% python3 -q
>>> import numpy as np
>>> import numpy.linalg as la
>>> np.set_printoptions(suppress=True, linewidth=200)
>>> mat = np.loadtxt("arr.csv", delimiter=",")
>>> print(mat)
[[-0.1  -0.8   1.54 -0.5   0.3   0.7 ]
 [-0.4   0.4  -0.36 -1.9  -0.1   0.6 ]
 [-0.7  -0.5  -1.12 -0.3  -0.2  -2.7 ]
 [-0.2   1.6   0.    0.9   0.   -0.8 ]
 [ 0.1   1.   -2.34 -0.4  -0.5  -1.2 ]
 [ 0.8  -1.3  -5.12 -0.2  -1.    0.2 ]
 [ 0.2   0.2  10.   -0.4   2.   -2.3 ]
 [-0.1  -0.7  -2.51  0.5  -0.5  -1.3 ]
 [-0.8   1.1  -6.55 -0.4  -1.3   0.6 ]
 [ 1.2   0.4  -5.1  -2.2  -1.    0.4 ]
 [-0.2  -1.1  -5.5   1.2  -1.1   0.3 ]
 [ 1.7   0.3   0.95  0.6   0.2   1.3 ]
 [-0.4   0.8  -1.05  0.3  -0.2   0.8 ]
 [ 0.8  -0.2  -3.47  0.4  -0.7   0.4 ]
 [ 0.8  -0.7  -2.67 -0.6  -0.5  -0.3 ]
 [-1.3  -0.2  -0.55  0.6  -0.1  -0.6 ]
 [ 0.7   1.2   5.8   0.3   1.2   0.4 ]
 [-0.8   0.6   0.49 -0.5   0.1   0.3 ]
 [ 2.1   2.    0.04 -0.8   0.    0.4 ]
 [-0.3   0.3   4.46 -1.1   0.9  -2.  ]
 [ 0.3   1.2   5.42  0.8   1.1  -0.5 ]
 [ 1.7   0.3  -2.86  0.2  -0.6   0.  ]]
>>> # column 2 dominates
>>> print(round(np.log10(la.cond(mat))))
2
>>> print([round(float(x), 2) for x in la.svd(mat, compute_uv=False)[:3]])
[19.29, 5.29, 4.45]
>>> print(round(la.norm(mat, 2) / la.norm(mat), 2))
0.91
>>> print(np.round(np.abs(la.svd(mat)[2][-1]), 2) + 0)
[0.   0.   0.2  0.   0.98 0.  ]
>>> print(np.argsort(-la.norm(mat, axis=0).round(6), kind="stable")[:3])
[2 5 0]
>>> out = np.c_[mat[:, :2] @ np.array([[-2, 2], [2, 1]]), np.array([0, 2, 2, 0, 2, 1, 3, 0, 2, 0, 0, 0, 1, 0, 0, 3, 0, 3, 1, 0, 1, 1])]
>>> print(out.round(2))
[[-1.4 -1.   0. ]
 [ 1.6 -0.4  2. ]
 [ 0.4 -1.9  2. ]
 [ 3.6  1.2  0. ]
 [ 1.8  1.2  2. ]
 [-4.2  0.3  1. ]
 [ 0.   0.6  3. ]
 [-1.2 -0.9  0. ]
 [ 3.8 -0.5  2. ]
 [-1.6  2.8  0. ]
 [-1.8 -1.5  0. ]
 [-2.8  3.7  0. ]
 [ 2.4  0.   1. ]
 [-2.   1.4  0. ]
 [-3.   0.9  0. ]
 [ 2.2 -2.8  3. ]
 [ 1.   2.6  0. ]
 [ 2.8 -1.   3. ]
 [-0.2  6.2  1. ]
 [ 1.2 -0.3  0. ]
 [ 1.8  1.8  1. ]
 [-2.8  3.7  1. ]]
>>> print(np.round(la.norm(out - mat @ la.lstsq(mat, out)[0], axis=0), 2) + 0)
[0.   0.   5.77]
>>> print(np.round(la.lstsq(mat, out[:, 0])[0], 2) + 0)
[-2.  2.  0.  0.  0.  0.]
>>> print(la.matrix_rank(out))
3
>>> F = np.load("w.npy")
>>> print(F)
[[ -3 -13 -14]
 [ 11   1   0]
 [  1  -9 -10]
 [  9  -1  -2]
 [  6  -4  -5]]
>>> # null space of dimension 1
>>> print(la.cond(F) > 100)
True
>>> print([round(float(x), 2) for x in la.svd(F, compute_uv=False)[:3]])
[24.33, 15.78, 0.0]
>>> Uu, s, Vh = la.svd(F)
>>> evecs = Vh[:(s > 1e-8).sum()]
>>> rng = np.random.default_rng(8)
>>> x0 = F[0] + 5 * F[4] + rng.integers(2) * np.eye(3)[2]
>>> print(x0)
[ 27. -33. -38.]
>>> print(round(la.norm(x0 - evecs.T @ evecs @ x0), 2))
0.67
>>> print(np.round(evecs.T @ evecs, 2))
[[ 1.    0.05 -0.05]
 [ 0.05  0.45  0.5 ]
 [-0.05  0.5   0.55]]
>>> print(la.matrix_rank(np.vstack([F, x0])))
3
>>> print(np.allclose(evecs.T @ evecs @ x0, x0))
False
>>> feats = np.load("test1.npy")
>>> print(feats)
[[ 63 -20  17   1  22  -4 -12]
 [-20  44   9  -1 -31   9  24]
 [ 17   9  56   8   7  44  27]
 [  1  -1   8  25  -2   3  19]
 [ 22 -31   7  -2  45   1  -3]
 [ -4   9  44   3   1  68  37]
 [-12  24  27  19  -3  37  52]]
>>> # looks like rank 6
>>> print(np.unique(feats.round(6), axis=0).shape)
(7, 7)
>>> print(np.round(feats @ la.pinv(feats) @ feats, 2))
[[ 63. -20.  17.   1.  22.  -4. -12.]
 [-20.  44.   9.  -1. -31.   9.  24.]
 [ 17.   9.  56.   8.   7.  44.  27.]
 [  1.  -1.   8.  25.  -2.   3.  19.]
 [ 22. -31.   7.  -2.  45.   1.  -3.]
 [ -4.   9.  44.   3.   1.  68.  37.]
 [-12.  24.  27.  19.  -3.  37.  52.]]
>>> print(np.abs(np.diag(la.qr(feats)[1])) > 1e-9)
[ True  True  True  True  True  True False]
>>> Uu, s, Vh = la.svd(feats)
>>> print(s.round(2) + 0)
[141.03 103.77  41.95  35.11  18.22  12.92   0.  ]
>>> out = Uu[:, :6] @ np.diag(s[:6]) @ Vh[:6]
>>> print(la.matrix_rank(out))
6
>>> print(la.matrix_rank(feats, rtol=0.05))
6
>>> print(np.round(la.norm(feats - out, 2), 2), round(float(s[6]), 2))
0.0 0.0
>>> print(np.round(np.abs(feats - out).max(), 2))
0.0
>>> rk = la.matrix_rank(feats)
>>> print(rk)
6
>>> ns = la.svd(feats)[2][rk:].T
>>> print(ns.shape)
(7, 1)
>>> print(np.round(feats @ ns, 2) + 0)
[[0.]
 [0.]
 [0.]
 [0.]
 [0.]
 [0.]
 [0.]]
>>> print([int(la.matrix_rank(np.delete(feats, i, axis=0))) for i in range(7)])
[6, 6, 6, 6, 6, 6, 6]
>>> print(la.matrix_rank(feats.T @ feats), la.matrix_rank(feats @ feats.T))
6 6
>>> print((feats + feats.T) / 2)
[[ 63. -20.  17.   1.  22.  -4. -12.]
 [-20.  44.   9.  -1. -31.   9.  24.]
 [ 17.   9.  56.   8.   7.  44.  27.]
 [  1.  -1.   8.  25.  -2.   3.  19.]
 [ 22. -31.   7.  -2.  45.   1.  -3.]
 [ -4.   9.  44.   3.   1.  68.  37.]
 [-12.  24.  27.  19.  -3.  37.  52.]]
>>> print(np.trace(feats))
353
>>> print(round(float(la.det(feats)), 2))
0.0
>>> w, evecs = la.eigh(feats)
>>> print((w > 1e-8).sum(), (w < -1e-8).sum())
6 0
>>> print(np.round(evecs.T @ evecs, 2) + 0)
[[1. 0. 0. 0. 0. 0. 0.]
 [0. 1. 0. 0. 0. 0. 0.]
 [0. 0. 1. 0. 0. 0. 0.]
 [0. 0. 0. 1. 0. 0. 0.]
 [0. 0. 0. 0. 1. 0. 0.]
 [0. 0. 0. 0. 0. 1. 0.]
 [0. 0. 0. 0. 0. 0. 1.]]
>>> K = np.array([[4, -2, 3, -2, -3],
...     [0, -3, 1, -5, 0],
...     [-1, -3, -2, 1, 5],
...     [-4, -1, 2, 4, 0],
...     [0, -4, -5, 5, 3],
...     [-5, -4, 4, 1, 1],
...     [-5, -5, 2, 2, 0],
...     [4, 1, 2, 3, -3]])
>>> out = np.c_[K[:, :1] @ np.array([[2]]), np.array([-2, 1, -2, 1, 1, 0, -2, 2])]
>>> print(out)
[[  8  -2]
 [  0   1]
 [ -2  -2]
 [ -8   1]
 [  0   1]
 [-10   0]
 [-10  -2]
 [  8   2]]
>>> print(np.round(la.norm(out - K @ la.lstsq(K, out)[0], axis=0), 2) + 0)
[0.   3.76]
>>> print(np.round(la.lstsq(K, out[:, 0])[0], 2) + 0)
[2. 0. 0. 0. 0.]
>>> print(la.matrix_rank(np.c_[K, out]))
6
>>> def softmax(z):
...     e = np.exp(z - z.max(axis=-1, keepdims=True))
...     return e / e.sum(axis=-1, keepdims=True)
... 
>>> print(np.round(softmax(K).sum(axis=1), 2))
[1. 1. 1. 1. 1. 1. 1. 1.]
>>> print(np.round(softmax(K[4]), 2) + 0)
[0.01 0.   0.   0.88 0.12]
>>> print(np.round(softmax(10 * K[4]), 2) + 0)
[0. 0. 0. 1. 0.]
>>> S = K @ K.T / np.sqrt(5)
>>> print(np.round(softmax(S), 2) + 0)
[[1.   0.   0.   0.   0.   0.   0.   0.  ]
 [0.   1.   0.   0.   0.   0.   0.   0.  ]
 [0.   0.   0.29 0.   0.71 0.   0.   0.  ]
 [0.   0.   0.   0.38 0.   0.24 0.38 0.  ]
 [0.   0.   0.   0.   1.   0.   0.   0.  ]
 [0.   0.   0.   0.   0.   0.86 0.14 0.  ]
 [0.   0.   0.   0.   0.   0.21 0.79 0.  ]
 [0.   0.   0.   0.   0.   0.   0.   1.  ]]
>>> print(np.round(softmax(S + np.triu(np.full(S.shape, -np.inf), 1)), 2) + 0)
[[1.   0.   0.   0.   0.   0.   0.   0.  ]
 [0.   1.   0.   0.   0.   0.   0.   0.  ]
 [0.   0.   1.   0.   0.   0.   0.   0.  ]
 [0.   0.   0.   1.   0.   0.   0.   0.  ]
 [0.   0.   0.   0.   1.   0.   0.   0.  ]
 [0.   0.   0.   0.   0.   1.   0.   0.  ]
 [0.   0.   0.   0.   0.   0.21 0.79 0.  ]
 [0.   0.   0.   0.   0.   0.   0.   1.  ]]
